In [1]: import numpy as np

In [2]: np.set_printoptions(suppress=True, linewidth=160)

In [3]: W0 = np.array([[10, 20, 6, 12],
   ...:     [25, 25, 15, 15],
   ...:     [-8, -16, 16, 32],
   ...:     [-20, -20, 40, 40]])

In [4]: print(W0)
[[ 10  20   6  12]
 [ 25  25  15  15]
 [ -8 -16  16  32]
 [-20 -20  40  40]]

In [5]: rng = np.random.default_rng(858)

In [6]: lab = rng.permutation(4)

In [7]: print(lab)
[1 3 2 0]

In [8]: A2 = W0[lab][:, lab]

In [9]: print(np.round(np.sort(np.abs(np.linalg.eigvals(A2))), 3))
[ 8.776  8.776 59.254 59.254]

In [10]: print(round(float(np.linalg.det(A2)), 3), round(np.linalg.det(W0[lab]), 3))
270400.0 270400.0

In [11]: print(np.trace(A2))
91

In [12]: r0, g = W0[1], W0[3]

In [13]: print(r0 @ g)
200

In [14]: print(r0 @ r0)
1700

In [15]: p = (r0 @ g) / (r0 @ r0) * r0

In [16]: print(np.outer(r0, g))
[[-500 -500 1000 1000]
 [-500 -500 1000 1000]
 [-300 -300  600  600]
 [-300 -300  600  600]]

In [17]: print(np.linalg.matrix_rank(np.outer(r0, g)))
1

In [18]: print(np.round(g - p, 3))
[-22.941 -22.941  38.235  38.235]

In [19]: print(W0.mean(axis=0))
[ 1.75  2.25 19.25 24.75]

In [20]: print(np.unravel_index(np.abs(W0).argmax(), W0.shape))
(np.int64(3), np.int64(2))

In [21]: print(W0.shape)
(4, 4)

In [22]: print(np.abs(W0).max())
40

In [23]: print(np.linalg.matrix_rank(W0))
4

In [24]: print(W0.sum(axis=1))
[48 80 24 40]

In [25]: print(np.round(np.linalg.norm(W0), 3))
89.331

In [26]: print(np.count_nonzero(W0))
16

In [27]: print(np.diff(W0, axis=0))
[[ 15   5   9   3]
 [-33 -41   1  17]
 [-12  -4  24   8]]
